% ipython --no-banner

In [1]: import numpy as np

In [2]: np.set_printoptions(precision=3, suppress=True, linewidth=120)

In [3]: def rd(a):
   ...:     return np.round(a, 3) + 0
   ...: 

In [4]: K = np.load("layer9.npy")

In [5]: K
Out[5]: 
array([[3, 0, 0, 0, 0, 0],
       [0, 2, 0, 0, 0, 0],
       [0, 0, 3, 0, 0, 0],
       [0, 0, 0, 3, 0, 0],
       [0, 0, 0, 0, 3, 0],
       [0, 0, 0, 0, 0, 3]])

In [6]: [int(np.linalg.matrix_rank(np.linalg.matrix_power(K, p))) for p in range(1, 7)]
Out[6]: [6, 6, 6, 6, 6, 6]

In [7]: rd(np.sort(np.linalg.eigvals(K)))
Out[7]: array([2., 3., 3., 3., 3., 3.])

In [8]: np.prod(np.diag(K)), rd(np.linalg.det(K))
Out[8]: (np.int64(486), np.float64(486.0))

In [9]: u = np.array([0, 0])

In [10]: np.convolve(K[4], u)
Out[10]: array([0, 0, 0, 0, 0, 0, 0])

In [11]: ev, vecs = np.linalg.eigh(K)

In [12]: (ev > 1e-8).sum(), (ev < -1e-8).sum()
Out[12]: (np.int64(6), np.int64(0))

In [13]: ev
Out[13]: array([2., 3., 3., 3., 3., 3.])

In [14]: rd(np.linalg.svd(K, compute_uv=False))
Out[14]: array([3., 3., 3., 3., 3., 2.])

In [15]: ev.sum(), np.trace(K)
Out[15]: (np.float64(17.0), np.int64(17))

In [16]: gram = K.T @ K

In [17]: np.allclose(gram, gram.T)
Out[17]: True

In [18]: rd(np.linalg.svd(K, compute_uv=False) ** 2)
Out[18]: array([9., 9., 9., 9., 9., 4.])

In [19]: np.diag(gram)
Out[19]: array([9, 4, 9, 9, 9, 9])

In [20]: np.trace(gram), (K ** 2).sum()
Out[20]: (np.int64(49), np.int64(49))

In [21]: ev, vecs = np.linalg.eigh(K)

In [22]: vec = np.array([-3, 1, 2, -4, -5, 0])

In [23]: vecs * np.abs(ev) @ vecs.T
Out[23]: 
array([[3., 0., 0., 0., 0., 0.],
       [0., 2., 0., 0., 0., 0.],
       [0., 0., 3., 0., 0., 0.],
       [0., 0., 0., 3., 0., 0.],
       [0., 0., 0., 0., 3., 0.],
       [0., 0., 0., 0., 0., 3.]])

In [24]: data = np.array([[6, 1, 7, 2], [2, 7, 7, 5], [4, 2, 5, 0], [5, 2, 5, 7]])

In [25]: (K != 0).astype(int)
Out[25]: 
array([[1, 0, 0, 0, 0, 0],
       [0, 1, 0, 0, 0, 0],
       [0, 0, 1, 0, 0, 0],
       [0, 0, 0, 1, 0, 0],
       [0, 0, 0, 0, 1, 0],
       [0, 0, 0, 0, 0, 1]])

In [26]: rd(np.linalg.det(K))
Out[26]: np.float64(486.0)

In [27]: rd(np.sort(np.linalg.eigvals(K).real))
Out[27]: array([2., 3., 3., 3., 3., 3.])

In [28]: W0 = np.load("mat.npy")

In [29]: W0
Out[29]: 
array([[ 0.,  0., -2.,  1.],
       [ 0.,  0.,  0.,  0.],
       [-2.,  0.,  0.,  0.],
       [ 1.,  0.,  0.,  0.]])

In [30]: # symmetric, so the eigenvalues are real

In [31]: [round(float(x), 3) for x in np.linalg.svd(W0, compute_uv=False)[:3]]
Out[31]: [2.236, 2.236, 0.0]

In [32]: rd(np.linalg.norm(W0, 2) / np.linalg.norm(W0))
Out[32]: np.float64(0.707)

In [33]: np.linalg.matrix_rank(W0, rtol=0.1)
Out[33]: np.int64(2)

In [34]: np.linalg.cond(W0) > 100
Out[34]: np.True_

In [35]: np.argsort(-np.linalg.norm(W0, axis=0).round(6), kind="stable")[:3]
Out[35]: array([0, 2, 3])

In [36]: ev, vecs = np.linalg.eigh(W0)

In [37]: vec = np.array([1, 2, 2, 0])

In [38]: rd(np.linalg.eigvalsh(W0[1:, 1:]))
Out[38]: array([0., 0., 0.])

In [39]: vec @ W0 @ vec
Out[39]: np.float64(-8.0)

In [40]: np.all(np.linalg.eigvalsh(W0) > 0)
Out[40]: np.False_

In [41]: rd(np.linalg.eigvalsh(W0).min())
Out[41]: np.float64(-2.236)

In [42]: rd(np.linalg.det(W0))
Out[42]: np.float64(0.0)

In [43]: W0 @ W0
Out[43]: 
array([[ 5.,  0.,  0.,  0.],
       [ 0.,  0.,  0.,  0.],
       [ 0.,  0.,  4., -2.],
       [ 0.,  0., -2.,  1.]])

In [44]: np.abs(np.diag(np.linalg.qr(W0)[1])) > 1e-9
Out[44]: array([ True, False,  True, False])

In [45]: rd(W0 @ np.linalg.pinv(W0) @ W0)
Out[45]: 
array([[ 0.,  0., -2.,  1.],
       [ 0.,  0.,  0.,  0.],
       [-2.,  0.,  0.,  0.],
       [ 1.,  0.,  0.,  0.]])

In [46]: np.allclose(W0[:-1].T @ np.linalg.lstsq(W0[:-1].T, W0[-1])[0], W0[-1])
Out[46]: True

In [47]: np.unique(W0.round(6), axis=0).shape
Out[47]: (4, 4)
